$ ipython --no-banner

In [1]: import numpy as np

In [2]: np.set_printoptions(suppress=True, linewidth=200)

In [3]: Z = 3 * np.array([[0.8, -0.8, -0.3, 0.4], [0.5, 0.0, 0.5, 0.0]])

In [4]: rng = np.random.default_rng(30695)

In [5]: lab = rng.integers(0, 2, 11)

In [6]: E = Z[lab] + rng.normal(size=(11, 4))

In [7]: print(E.round(4))
[[ 0.3076 -2.3426 -2.8196  2.6907]
 [ 1.0813  0.8464  1.4552  0.8274]
 [ 0.7666 -1.9561  2.6093 -0.5703]
 [ 3.6042  1.8804  1.359  -0.1649]
 [ 3.4158 -4.2539  1.0848  2.7803]
 [ 1.6164  1.2386  2.3907 -0.9378]
 [ 1.4429  0.1546  1.1179 -0.1206]
 [ 3.0951 -2.9666 -0.6442 -0.8523]
 [ 2.3916 -1.8538  1.9646 -0.6905]
 [ 1.2287  0.7503  0.3452  0.3582]
 [ 2.0408 -2.6418 -2.298  -0.1597]]

In [8]: proj = E @ np.linalg.solve(E.T @ E, E.T)

In [9]: print(np.round(proj @ E[:, 0], 4))
[0.3076 1.0813 0.7666 3.6042 3.4158 1.6164 1.4429 3.0951 2.3916 1.2287 2.0408]

In [10]: print(np.round(np.linalg.eigvalsh(proj), 4) + 0)
[0. 0. 0. 0. 0. 0. 0. 1. 1. 1. 1.]

In [11]: print(np.trace(proj))
4.0

In [12]: print(np.round(np.diag(proj), 4))
[0.4876 0.1895 0.4353 0.6158 0.7165 0.2062 0.0629 0.4797 0.2588 0.1028 0.4449]

In [13]: cen = E - E.mean(axis=0)

In [14]: left, sig, VT = np.linalg.svd(cen, full_matrices=False)

In [15]: print(np.round(VT[0] * np.sign(VT[0, np.abs(VT[0]).argmax()]), 4))
[-0.0139  0.7507  0.5749 -0.3251]

In [16]: print(round(float((sig ** 2).sum() ** 2 / (sig ** 4).sum()), 4))
2.6007

In [17]: print(np.round(cen.mean(axis=0), 4) + 0)
[0. 0. 0. 0.]

In [18]: print(np.round(np.abs(VT[-1]), 4))
[0.8498 0.2822 0.103  0.4331]

In [19]: print(np.linalg.matrix_rank(cen))
4

In [20]: print(np.searchsorted(np.cumsum(sig ** 2) / (sig ** 2).sum(), 0.9) + 1)
3

In [21]: O, r_ = np.linalg.qr(E)

In [22]: print(np.round(O.T @ O, 4) + 0)
[[1. 0. 0. 0.]
 [0. 1. 0. 0.]
 [0. 0. 1. 0.]
 [0. 0. 0. 1.]]

In [23]: x = np.array([0, 0, 2, 1])

In [24]: rhs = E @ x

In [25]: print(np.round(np.linalg.solve(E.T @ E, E.T @ rhs), 4) + 0)
[0. 0. 2. 1.]

In [26]: print(np.round(np.linalg.lstsq(E, rhs)[0], 4) + 0)
[0. 0. 2. 1.]

In [27]: rhs = rhs + 0.3 * rng.normal(size=11)

In [28]: print(rhs.round(4))
[-2.9337  4.1621  4.3113  2.922   5.6766  3.8662  2.2351 -2.3076  2.4922  0.9565 -5.0204]

In [29]: beta, *_ = np.linalg.lstsq(E, rhs)

In [30]: print(beta.round(4))
[0.047  0.1021 2.0199 1.2456]

In [31]: print(beta.round())
[0. 0. 2. 1.]

In [32]: print([round(float(np.linalg.norm(np.linalg.solve(E.T @ E + lam * np.eye(4), E.T @ rhs))), 2) for lam in (0, 1, 10, 100)])
[2.38, 2.24, 1.57, 0.51]

In [33]: cen = E - E.mean(axis=0)

In [34]: evecs = np.linalg.svd(cen)[2][:2]

In [35]: B = cen - cen @ evecs.T @ evecs

In [36]: print(np.round((cen @ evecs.T).std(axis=0), 4))
[2.2899 1.4653]

In [37]: print(np.round(B.std(axis=0), 4))
[0.8913 0.2654 0.4854 0.9722]

In [38]: print(np.round(np.diag(evecs.T @ evecs), 4))
[0.143  0.9203 0.7948 0.1419]

In [39]: J = np.loadtxt("layer11.csv", delimiter=",")

In [40]: print(J)
[[3. 1. 0. 0.]
 [0. 0. 5. 0.]
 [0. 8. 0. 0.]]

In [41]: C2 = J.T @ J

In [42]: print(np.round(np.linalg.svd(J, compute_uv=False) ** 2, 4))
[65.1603 25.      8.8397]

In [43]: print(C2)
[[ 9.  3.  0.  0.]
 [ 3. 65.  0.  0.]
 [ 0.  0. 25.  0.]
 [ 0.  0.  0.  0.]]

In [44]: print(np.round(np.linalg.eigvalsh(C2)[::-1], 4))
[65.1603 25.      8.8397  0.    ]

In [45]: print(np.allclose(C2, C2.T))
True

In [46]: print(np.trace(C2), (J ** 2).sum())
99.0 99.0

In [47]: T = np.stack([J, 2 * J, J[::-1]])

In [48]: print(np.round(np.linalg.norm(T, axis=(1, 2)), 4))
[ 9.9499 19.8997  9.9499]

In [49]: print(np.linalg.matrix_rank(T.reshape(3, -1)))
2

In [50]: print((T @ J.T).shape)
(3, 3, 3)

In [51]: print(np.linalg.matrix_rank(T))
[3 3 3]

In [52]: X = np.load("sample12.npy")

In [53]: print(X)
[[-3  0  0  0  0]
 [ 0  4  0  0  0]
 [ 0  0  2  0  0]
 [ 0  0  0  2  0]
 [ 0  0  0  0  1]]

In [54]: # triangular

In [55]: x = np.array([2, -2, -1, -2, 1])

In [56]: print(X @ np.eye(5)[4])
[0. 0. 0. 0. 1.]

In [57]: print(X * x)
[[-6  0  0  0  0]
 [ 0 -8  0  0  0]
 [ 0  0 -2  0  0]
 [ 0  0  0 -4  0]
 [ 0  0  0  0  1]]

In [58]: print(np.linalg.norm(X @ x) <= np.linalg.norm(X, 2) * np.linalg.norm(x) + 1e-9)
True

In [59]: print(np.sign((X @ x).round(6)))
[-1 -1 -1 -1  1]

In [60]: print(X @ np.ones(5))
[-3.  4.  2.  2.  1.]

In [61]: B = np.array([[1, 3], [1, 3], [1, 1], [0, 3], [0, 0]])

In [62]: print(X @ B)
[[-3 -9]
 [ 4 12]
 [ 2  2]
 [ 0  6]
 [ 0  0]]

In [63]: print(np.linalg.matrix_rank(np.vstack([X, B.T])))
5

In [64]: print(np.linalg.matrix_rank(X @ B))
2

In [65]: print(np.einsum("ik,kj->ij", X, B))
[[-3 -9]
 [ 4 12]
 [ 2  2]
 [ 0  6]
 [ 0  0]]

In [66]: print(np.einsum("ij,ij->i", X, X))
[ 9 16  4  4  1]

In [67]: print(np.vstack([X, B.T]).shape)
(7, 5)

In [68]: print(np.einsum("ik,kj->ji", X, B))
[[-3  4  2  0  0]
 [-9 12  2  6  0]]

In [69]: proj = np.triu(np.array([[9, 4, 3, 1, 7],
    ...:     [7, 2, 5, 0, 1],
    ...:     [8, 8, 1, 0, 8],
    ...:     [2, 2, 0, 2, 5],
    ...:     [6, 8, 4, 8, 9]]), 1) + np.eye(5)

In [70]: B = proj @ X @ np.linalg.inv(proj)

In [71]: print(np.poly(B))
[  1.  -6.   1.  48. -92.  48.]

In [72]: print(round(float(np.linalg.det(B)), 4))
-48.0

In [73]: print(np.trace(B), np.trace(X))
6.0 6

In [74]: A = np.load("dump.npy")

In [75]: print(A)
[[ 0  1  1  3  0]
 [12  1  9 11  8]]

In [76]: # row 1 is much longer than the rest

In [77]: W1 = np.array([[5, 0, 1, 3, 2, 1],
    ...:     [0, 4, 4, 3, 5, 5],
    ...:     [0, 0, 3, 4, 3, 0],
    ...:     [3, 2, 3, 4, 5, 4],
    ...:     [1, 2, 5, 4, 1, 2]])

In [78]: beta = np.array([6, 7, 9, -4, 6, 2])

In [79]: H = np.maximum(A @ W1 + beta, 0)

In [80]: print(np.linalg.matrix_rank(H))
2

In [81]: print(H)
[[ 15  17  25  15  29  19]
 [107  49 125 147 125  79]]

In [82]: Z = np.array([[0, 0, -1],
    ...:     [1, 0, -1],
    ...:     [2, -1, -1],
    ...:     [-2, -2, 0],
    ...:     [-1, -2, -2],
    ...:     [-2, 0, -1]])

In [83]: print(H @ Z)
[[ -30 -113 -134]
 [-278 -669 -610]]

In [84]: print((H @ Z).round(6).argmax(axis=1))
[0 0]

In [85]: print(A[0] @ A[1])
43

In [86]: print(np.round(np.linalg.norm(A) ** 2 / np.linalg.norm(A, 2) ** 2, 4))
1.0155

In [87]: print(np.round(np.linalg.norm(A, 2), 4))
20.3855

In [88]: print(np.round(np.linalg.norm(A, axis=0), 4))
[12.      1.4142  9.0554 11.4018  8.    ]

In [89]: print(np.round(np.linalg.norm(A, axis=1), 4))
[ 3.3166 20.2731]

In [90]: print(round(float(np.linalg.norm(A, "nuc")), 4))
22.9212
